$ python3 -q
>>> import numpy as np
>>> np.set_printoptions(precision=2, suppress=True, linewidth=200, floatmode="fixed")
>>> mat = np.array([[-45, -3, 4, -2], [-1, -21, 2, 0], [-4, -5, 44, -2], [-1, -3, 0, 81]])
>>> mat
array([[-45,  -3,   4,  -2],
       [ -1, -21,   2,   0],
       [ -4,  -5,  44,  -2],
       [ -1,  -3,   0,  81]])
>>> round(np.linalg.eigvals(mat).sum().real, 2)
np.float64(59.0)
>>> np.linalg.eigvals(mat)
array([-44.94, -20.74,  43.67,  81.02])
>>> M2 = np.linalg.inv(mat)
>>> round(float(np.linalg.det(mat) * np.linalg.det(M2)), 2)
1.0
>>> np.allclose(M2, mat.T)
False
>>> F = np.load("dump.npy")
>>> F
array([[0.00, 1.00, 0.00, 2.00, 1.00, 0.00, 0.00],
       [1.00, 0.00, 0.00, 0.00, 0.00, 0.00, 0.00],
       [0.00, 0.00, 0.00, 0.00, 0.00, 0.00, 0.00],
       [2.00, 0.00, 0.00, 0.00, 0.00, 0.00, 0.00],
       [1.00, 0.00, 0.00, 0.00, 0.00, 0.00, 0.00],
       [0.00, 0.00, 0.00, 0.00, 0.00, 0.00, 0.00],
       [0.00, 0.00, 0.00, 0.00, 0.00, 0.00, 0.00]])
>>> # null space of dimension 5
>>> U, s, vt = np.linalg.svd(F)
>>> s.round(2) + 0
array([2.45, 2.45, 0.00, 0.00, 0.00, 0.00, 0.00])
>>> M2 = U[:, :2] @ np.diag(s[:2]) @ vt[:2]
>>> round(float(np.linalg.norm(F - M2, 2)), 2), round(s[2], 2)
(0.0, np.float64(0.0))
>>> round(float(np.linalg.norm(F - M2) / np.linalg.norm(F)), 2)
0.0
>>> np.round(np.abs(F - M2).max(), 2)
np.float64(0.0)
>>> np.linalg.matrix_rank(F, rtol=0.05)
np.int64(2)
>>> np.linalg.matrix_rank(F, rtol=0.1)
np.int64(2)
>>> np.argsort(-np.linalg.norm(F, axis=0).round(6), kind="stable")[:3]
array([0, 3, 1])
>>> round(np.linalg.norm(F, 2) / np.linalg.norm(F), 2)
np.float64(0.71)
>>> A = np.loadtxt("run7.csv", delimiter=",")
>>> A
array([[ 1.89,  1.62,  3.42, -2.06,  5.43],
       [-3.08, -4.43,  0.65, -3.57,  0.70],
       [ 2.86,  3.16,  0.02,  3.47,  2.44],
       [-1.57, -2.21,  2.18, -4.86,  0.09],
       [-1.09, -0.74, -3.35,  1.84, -5.58],
       [ 0.91,  2.55, -1.82,  1.14, -5.93],
       [-1.21, -0.86, -4.10,  3.26, -6.42],
       [ 1.91,  1.47,  0.51,  3.73,  3.38],
       [-0.70, -1.59, -2.29,  2.12, -1.81],
       [ 2.80,  3.70,  1.50, -0.06,  1.42],
       [-2.83, -4.49,  0.37, -2.77,  0.96],
       [ 1.97,  2.76, -1.82,  5.01, -0.02],
       [ 1.69,  2.09,  2.33, -1.46,  3.42],
       [-4.45, -5.13, -1.20, -0.60, -1.52],
       [ 0.68, -0.38,  3.41, -1.92,  6.80],
       [ 1.38,  2.78, -0.43,  0.61, -2.81],
       [-0.02, -1.38,  0.54,  1.17,  3.59],
       [ 3.31,  4.00,  0.23,  2.58,  2.53],
       [-0.85, -1.20,  0.12, -0.76,  1.14],
       [ 0.62,  1.80, -2.30,  1.90, -4.76],
       [-0.96, -0.44, -3.44,  2.14, -3.97],
       [-1.40, -1.66, -1.88,  1.01, -3.00],
       [ 2.33,  3.47, -1.18,  1.56, -3.48],
       [ 0.41,  1.00,  1.63, -2.17,  0.30],
       [-0.54, -1.11, -1.83,  2.39, -0.56],
       [ 2.35,  3.17,  1.28,  2.03,  3.04],
       [ 2.78,  2.18,  4.05, -2.70,  4.97],
       [-0.86, -0.37, -1.61,  0.49, -3.56],
       [-1.69, -3.80,  1.15, -3.17,  1.67],
       [ 0.76,  0.83,  2.16, -1.00,  3.36]])
>>> cen = A - A.mean(axis=0)
>>> U, s, vt = np.linalg.svd(cen, full_matrices=False)
>>> np.round(s ** 2 / (s ** 2).sum(), 2) + 0
array([0.55, 0.36, 0.09, 0.00, 0.00])
>>> np.abs(U[:, 0]).argmax()
np.int64(6)
>>> np.searchsorted(np.cumsum(s ** 2) / (s ** 2).sum(), 0.9) + 1
np.int64(2)
>>> (np.sign(U[:, 0]) == np.sign(U[0, 0])).astype(int)
array([1, 1, 1, 1, 0, 0, 0, 1, 0, 1, 1, 0, 1, 0, 1, 0, 1, 1, 1, 0, 0, 0, 0, 1, 0, 1, 1, 0, 1, 1])
>>> s
array([23.26, 18.90,  9.40,  1.45,  1.19])
>>> np.round(cen.mean(axis=0), 2) + 0
array([0.00, 0.00, 0.00, 0.00, 0.00])
>>> np.abs(vt[-1])
array([0.45, 0.48, 0.62, 0.30, 0.31])
>>> gram = np.cov(A, rowvar=False)
>>> np.polyfit(A[:, 1], A[:, 0], 1)
array([0.72, 0.08])
>>> np.median(A, axis=0)
array([0.52, 0.23, 0.17, 0.81, 0.50])
>>> np.argsort(-A.std(axis=0).round(6), kind="stable")
array([4, 1, 3, 2, 0])
>>> M2 = np.array([[2, 5, 0, 1, 2, 5, -4],
...     [-3, 1, 4, -3, 0, 4, -2],
...     [-5, 3, -2, -2, -4, 0, 2],
...     [-4, 2, -3, 1, -5, 3, -3],
...     [2, 3, 4, 1, 2, 4, -3],
...     [-5, -1, -2, 5, 0, -5, -2],
...     [5, -2, -4, 1, 4, 4, 0]])
>>> M2[-1] = M2[0]
>>> m1 = M2 + 0.05 * np.eye(7)
>>> m1
array([[ 2.05,  5.00,  0.00,  1.00,  2.00,  5.00, -4.00],
       [-3.00,  1.05,  4.00, -3.00,  0.00,  4.00, -2.00],
       [-5.00,  3.00, -1.95, -2.00, -4.00,  0.00,  2.00],
       [-4.00,  2.00, -3.00,  1.05, -5.00,  3.00, -3.00],
       [ 2.00,  3.00,  4.00,  1.00,  2.05,  4.00, -3.00],
       [-5.00, -1.00, -2.00,  5.00,  0.00, -4.95, -2.00],
       [ 2.00,  5.00,  0.00,  1.00,  2.00,  5.00, -3.95]])
>>> U, s, vt = np.linalg.svd(m1, full_matrices=False)
>>> (s > 1e-8).sum()
np.int64(7)
>>> s
array([15.29, 11.28,  8.46,  5.88,  3.48,  1.79,  0.03])
>>> round(float(np.sqrt((s ** 2).sum())), 2), np.round(np.linalg.norm(m1), 2)
(21.97, np.float64(21.97))
>>> np.round(vt @ vt.T, 2) + 0
array([[1.00, 0.00, 0.00, 0.00, 0.00, 0.00, 0.00],
       [0.00, 1.00, 0.00, 0.00, 0.00, 0.00, 0.00],
       [0.00, 0.00, 1.00, 0.00, 0.00, 0.00, 0.00],
       [0.00, 0.00, 0.00, 1.00, 0.00, 0.00, 0.00],
       [0.00, 0.00, 0.00, 0.00, 1.00, 0.00, 0.00],
       [0.00, 0.00, 0.00, 0.00, 0.00, 1.00, 0.00],
       [0.00, 0.00, 0.00, 0.00, 0.00, 0.00, 1.00]])
>>> def softmax(z):
...     e = np.exp(z - z.max(axis=-1, keepdims=True))
...     return e / e.sum(axis=-1, keepdims=True)
... 
>>> np.round(softmax(m1[4] + 4), 2) + 0
array([0.05, 0.14, 0.37, 0.02, 0.05, 0.37, 0.00])
>>> scores = m1 @ m1.T / np.sqrt(7)
>>> softmax(scores)[4] @ m1
array([ 2.01,  3.76,  2.48,  1.00,  2.03,  4.38, -3.37])
>>> np.round(softmax(scores), 2) + 0
array([[0.53, 0.00, 0.00, 0.00, 0.00, 0.00, 0.47],
       [0.00, 1.00, 0.00, 0.00, 0.00, 0.00, 0.00],
       [0.00, 0.00, 1.00, 0.00, 0.00, 0.00, 0.00],
       [0.00, 0.00, 0.00, 1.00, 0.00, 0.00, 0.00],
       [0.20, 0.00, 0.00, 0.00, 0.62, 0.00, 0.18],
       [0.00, 0.00, 0.00, 0.00, 0.00, 1.00, 0.00],
       [0.53, 0.00, 0.00, 0.00, 0.00, 0.00, 0.47]])
>>> U, s, vt = np.linalg.svd(m1)
>>> np.argmax(s[:-1] / (s[1:] + 1e-6)) + 1
np.int64(6)
>>> M2 = U[:, :6] @ np.diag(s[:6]) @ vt[:6]
>>> np.round(np.linalg.norm(m1 - M2) / np.linalg.norm(m1), 2)
np.float64(0.0)
>>> np.linalg.matrix_rank(m1, rtol=0.05)
np.int64(6)
>>> round(np.abs(m1 - M2).max(), 2)
np.float64(0.01)
>>> X = np.array([[-0.3, 0.2, 0.3, -0.9, 0.8, -0.2],
...     [-0.3, 1.4, 1.0, -1.3, -0.4, 1.3],
...     [-0.7, -0.5, 0.2, 0.0, -0.5, -0.9]])
>>> X
array([[-0.30,  0.20,  0.30, -0.90,  0.80, -0.20],
       [-0.30,  1.40,  1.00, -1.30, -0.40,  1.30],
       [-0.70, -0.50,  0.20,  0.00, -0.50, -0.90]])
>>> t3 = np.stack([X, -1 * X, X[::-1]])
>>> (t3 @ X.T).shape
(3, 3, 3)
>>> t3.sum(axis=0)
array([[-0.70, -0.50,  0.20,  0.00, -0.50, -0.90],
       [-0.30,  1.40,  1.00, -1.30, -0.40,  1.30],
       [-0.30,  0.20,  0.30, -0.90,  0.80, -0.20]])
>>> U, s, vt = np.linalg.svd(X, full_matrices=False)
>>> s / s[0]
array([1.00, 0.49, 0.41])
>>> W0 = np.load("arr.npy")
>>> W0
array([[ 3.55, -0.02,  2.81],
       [ 2.44, -0.16,  2.04],
       [-2.05,  0.17, -2.28],
       [-1.04, -0.39, -0.31],
       [-1.72, -0.03, -1.49],
       [-0.38,  0.38, -1.11],
       [ 0.85,  0.01,  0.37],
       [ 1.33,  0.44,  1.17],
       [ 4.24, -0.02,  4.15],
       [ 1.03,  0.64,  1.23],
       [ 0.76,  0.67,  1.43],
       [ 1.44, -0.04,  1.18],
       [-1.27,  0.12, -1.43],
       [-3.69,  0.20, -3.75],
       [ 0.06,  0.34,  0.68],
       [-1.49, -0.03, -1.45],
       [-1.51,  0.48, -1.67],
       [-0.05,  0.05, -0.18],
       [ 1.75,  0.06,  1.72]])
>>> proj = W0 @ np.linalg.solve(W0.T @ W0, W0.T)
>>> np.round(np.linalg.eigvalsh(proj), 2) + 0
array([0.00, 0.00, 0.00, 0.00, 0.00, 0.00, 0.00, 0.00, 0.00, 0.00, 0.00, 0.00, 0.00, 0.00, 0.00, 0.00, 1.00, 1.00, 1.00])
>>> np.diag(proj)
array([0.27, 0.12, 0.11, 0.26, 0.05, 0.28, 0.07, 0.14, 0.25, 0.26, 0.42, 0.04, 0.05, 0.23, 0.19, 0.03, 0.18, 0.01, 0.05])
>>> np.allclose(proj @ proj, proj)
True
>>> cen = W0 - W0.mean(axis=0)
>>> evecs = np.linalg.svd(cen)[2][:1]
>>> M2 = cen - cen @ evecs.T @ evecs
>>> M2.std(axis=0)
array([0.20, 0.27, 0.20])
>>> np.linalg.norm(M2, axis=1).round(6).argmax()
np.int64(3)
>>> np.cov(cen @ evecs.T, rowvar=False)
array(7.77)
>>> gram = np.cov(W0, rowvar=False)
>>> gram
array([[ 4.05, -0.05,  3.84],
       [-0.05,  0.08, -0.04],
       [ 3.84, -0.04,  3.80]])
>>> np.polyfit(W0[:, 2], W0[:, 1], 1)
array([-0.01,  0.15])
>>> np.argwhere(np.triu(np.abs(np.corrcoef(W0.T)) > 0.8, 1))
array([[0, 2]])
>>> np.corrcoef(W0.T)
array([[ 1.00, -0.10,  0.98],
       [-0.10,  1.00, -0.07],
       [ 0.98, -0.07,  1.00]])
>>> np.linalg.eigvalsh(gram)[::-1]
array([7.77, 0.09, 0.07])
>>> np.argsort(-W0.std(axis=0).round(6), kind="stable")
array([0, 2, 1])
>>> W0.std(axis=0)
array([1.96, 0.27, 1.90])
>>> data = np.array([[2, 9, 0, 0, 0, 0],
...     [3, 6, 0, 0, 0, 0],
...     [3, 1, 0, 0, 0, 0],
...     [0, 0, 2, 9, 0, 0],
...     [0, 0, 3, 6, 0, 0],
...     [0, 0, 3, 1, 0, 0],
...     [0, 0, 0, 0, 2, 9],
...     [0, 0, 0, 0, 3, 6],
...     [0, 0, 0, 0, 3, 1]])
>>> M2 = np.c_[data[:, :4] @ np.array([[2, 3, 3, 0], [0, 2, 3, 0], [0, 3, 3, 3], [1, 0, 0, 1]]), np.array([2, -6, -2, 8, 6, -6, -3, 8, -3])]
>>> M2
array([[ 4, 24, 33,  0,  2],
       [ 6, 21, 27,  0, -6],
       [ 6, 11, 12,  0, -2],
       [ 9,  6,  6, 15,  8],
       [ 6,  9,  9, 15,  6],
       [ 1,  9,  9, 10, -6],
       [ 0,  0,  0,  0, -3],
       [ 0,  0,  0,  0,  8],
       [ 0,  0,  0,  0, -3]])
>>> np.linalg.matrix_rank(np.c_[data, M2])
np.int64(7)
>>> np.linalg.matrix_rank(M2)
np.int64(5)
>>> np.round(np.linalg.lstsq(data, M2[:, 0])[0], 2) + 0
array([2.00, 0.00, 0.00, 1.00, 0.00, 0.00])
>>> np.linalg.norm(np.linalg.qr(data)[0].T @ M2, axis=0) ** 2 / ((M2 ** 2).sum(axis=0) + 1e-12)
array([1.00, 1.00, 1.00, 1.00, 0.57])
>>> np.linalg.svd(data, compute_uv=False)
array([11.48, 11.48, 11.48,  2.86,  2.86,  2.86])
>>> data.shape
(9, 6)
>>> np.abs(data).max()
np.int64(9)
>>> np.unravel_index(np.abs(data).argmax(), data.shape)
(np.int64(0), np.int64(1))
>>> data - data[0]
array([[ 0,  0,  0,  0,  0,  0],
       [ 1, -3,  0,  0,  0,  0],
       [ 1, -8,  0,  0,  0,  0],
       [-2, -9,  2,  9,  0,  0],
       [-2, -9,  3,  6,  0,  0],
       [-2, -9,  3,  1,  0,  0],
       [-2, -9,  0,  0,  2,  9],
       [-2, -9,  0,  0,  3,  6],
       [-2, -9,  0,  0,  3,  1]])
>>> x = np.array([1, -2, -2, 0, -2, -2])
>>> a = np.maximum(data @ x, 0)
>>> np.flatnonzero(a > 1e-9)
array([2])
>>> K = np.load("test12.npy")
>>> K
array([[ 2,  1, -2,  0, -2, -2, -2],
       [ 0, -1,  1,  1,  0, -1,  0],
       [-2, -1,  2,  2, -1,  2,  0],
       [ 1,  2,  2,  1, -2,  2,  1],
       [-1, -1,  0, -1,  0, -2, -2],
       [-2,  0,  1, -1,  0, -2, -2]])
>>> np.linalg.svd(K, compute_uv=False)
array([6.38, 4.98, 3.71, 2.22, 1.58, 0.53])
>>> round(float(np.linalg.norm(K)), 2)
9.33
>>> np.count_nonzero(K)
np.int64(33)
>>> K.shape
(6, 7)
>>> K - K[0]
array([[ 0,  0,  0,  0,  0,  0,  0],
       [-2, -2,  3,  1,  2,  1,  2],
       [-4, -2,  4,  2,  1,  4,  2],
       [-1,  1,  4,  1,  0,  4,  3],
       [-3, -2,  2, -1,  2,  0,  0],
       [-4, -1,  3, -1,  2,  0,  0]])
>>> M2 = K / np.sqrt((K ** 2).mean(axis=1, keepdims=True))
>>> np.linalg.matrix_rank(M2) == np.linalg.matrix_rank(K)
np.True_
>>> M2[0]
array([ 1.15,  0.58, -1.15,  0.00, -1.15, -1.15, -1.15])
>>> K - K.mean(axis=1, keepdims=True)
array([[ 2.71,  1.71, -1.29,  0.71, -1.29, -1.29, -1.29],
       [ 0.00, -1.00,  1.00,  1.00,  0.00, -1.00,  0.00],
       [-2.29, -1.29,  1.71,  1.71, -1.29,  1.71, -0.29],
       [ 0.00,  1.00,  1.00,  0.00, -3.00,  1.00,  0.00],
       [ 0.00,  0.00,  1.00,  0.00,  1.00, -1.00, -1.00],
       [-1.14,  0.86,  1.86, -0.14,  0.86, -1.14, -1.14]])
>>> r0, v = X[2], X[1]
>>> round(float(r0 @ v), 2)
-1.26
>>> p = (r0 @ v) / (r0 @ r0) * r0
>>> np.round(np.linalg.norm(r0 + v) ** 2 + np.linalg.norm(r0 - v) ** 2, 2)
np.float64(16.86)
>>> (v - p) @ r0
np.float64(0.0)
